In [1]: import numpy as np

In [2]: np.set_printoptions(precision=3, suppress=True, linewidth=120)

In [3]: rng = np.random.default_rng(703710)

In [4]: m1 = np.eye(3, dtype=int)[rng.permutation(3)]

In [5]: m1
Out[5]: 
array([[0, 1, 0],
       [0, 0, 1],
       [1, 0, 0]])

In [6]: # orthonormal columns

In [7]: left, s = np.linalg.svd(m1)
---------------------------------------------------------------------------
ValueError                                Traceback (most recent call last)
Cell In[7], line 1
----> 1 left, s = np.linalg.svd(m1)

ValueError: too many values to unpack (expected 2)

In [8]: left, s, VT = np.linalg.svd(m1, full_matrices=False)

In [9]: np.cumsum(s ** 2) / np.sum(s ** 2)
Out[9]: array([0.333, 0.667, 1.   ])

In [10]: print(left.shape, s.shape, VT.shape)
(3, 3) (3,) (3, 3)

In [11]: s / s[0]
Out[11]: array([1., 1., 1.])

In [12]: print(left.T @ left)
[[1. 0. 0.]
 [0. 1. 0.]
 [0. 0. 1.]]

In [13]: mat = np.loadtxt("sample12.csv", delimiter=",")

In [14]: mat
Out[14]: 
array([[ 1.,  1., -1., -1., -1., -1.,  1.,  1.],
       [ 1., -1., -1.,  1.,  1., -1., -1.,  1.]])

In [15]: B = mat + rng.integers(-2, 3, (2, 1)) @ rng.integers(-2, 3, (1, 8))

In [16]: B
Out[16]: 
array([[ 1.,  1., -1., -1., -1., -1.,  1.,  1.],
       [ 3.,  1., -3.,  3.,  3., -1.,  0.,  3.]])

In [17]: B - mat
Out[17]: 
array([[ 0.,  0.,  0.,  0.,  0.,  0.,  0.,  0.],
       [ 2.,  2., -2.,  2.,  2.,  0.,  1.,  2.]])

In [18]: round(np.linalg.norm(mat) ** 2 / np.linalg.norm(mat, 2) ** 2, 3)
Out[18]: np.float64(2.0)

In [19]: np.linalg.norm(mat, axis=0)
Out[19]: array([1.414, 1.414, 1.414, 1.414, 1.414, 1.414, 1.414, 1.414])

In [20]: np.linalg.norm(mat, axis=1).argmax()
Out[20]: np.int64(0)

In [21]: np.linalg.norm(mat, axis=1)
Out[21]: array([2.828, 2.828])

In [22]: round(np.linalg.norm(mat, 2), 3)
Out[22]: np.float64(2.828)

In [23]: round(np.linalg.norm(mat, 1), 3), round(float(np.linalg.norm(mat, np.inf)), 3)
Out[23]: (np.float64(2.0), 8.0)

In [24]: u, r1 = mat[0], mat[1]

In [25]: print(u @ u)
8.0

In [26]: p = (u @ r1) / (u @ u) * u

In [27]: (r1 - p) @ u
Out[27]: np.float64(0.0)

In [28]: round(np.linalg.norm(u + r1) ** 2 + np.linalg.norm(u - r1) ** 2, 3)
Out[28]: np.float64(32.0)

In [29]: p
Out[29]: array([ 0.,  0., -0., -0., -0., -0.,  0.,  0.])

In [30]: B = mat[0, 0] * mat[1:] - np.outer(mat[1:, 0], mat[0])

In [31]: B
Out[31]: array([[ 0., -2.,  0.,  2.,  2.,  0., -2.,  0.]])

In [32]: np.flatnonzero(~B.round(6).any(axis=1))
Out[32]: array([], dtype=int64)

In [33]: np.linalg.matrix_rank(B), np.linalg.matrix_rank(mat)
Out[33]: (np.int64(1), np.int64(2))

In [34]: u = np.array([2, 0, -1])

In [35]: np.polyval(u, mat[1])
Out[35]: array([1., 1., 1., 1., 1., 1., 1., 1.])

In [36]: arr = np.load("dump.npy")

In [37]: arr
Out[37]: 
array([[-23.259,   0.445, -26.901],
       [ -5.547,  -2.926,  -6.964],
       [ -1.907,  -2.689,  -2.147],
       [ -1.832,  -2.656,  -2.038],
       [ -1.401,  -2.394,  -1.406],
       [ -0.723,  -1.483,  -0.461],
       [  0.163,   0.256,   0.051],
       [  0.946,   1.175,   0.274],
       [  2.902,   2.513,   0.918],
       [  7.94 ,   4.229,   3.041]])

In [38]: # row 0 is much longer than the rest

In [39]: cen = arr - arr.mean(axis=0)

In [40]: left, s, VT = np.linalg.svd(cen, full_matrices=False)

In [41]: s ** 2 / (s ** 2).sum()
Out[41]: array([0.951, 0.047, 0.003])

In [42]: s
Out[42]: array([35.472,  7.859,  1.922])

In [43]: np.abs(left[:, 0]).argmax()
Out[43]: np.int64(0)

In [44]: np.round(cen.mean(axis=0), 3) + 0
Out[44]: array([0., 0., 0.])

In [45]: np.abs(VT[0]).argmax()
Out[45]: np.int64(2)

In [46]: round(float((s ** 2).sum() ** 2 / (s ** 4).sum()), 3)
Out[46]: 1.104

In [47]: np.abs(VT[-1])
Out[47]: array([0.679, 0.394, 0.62 ])
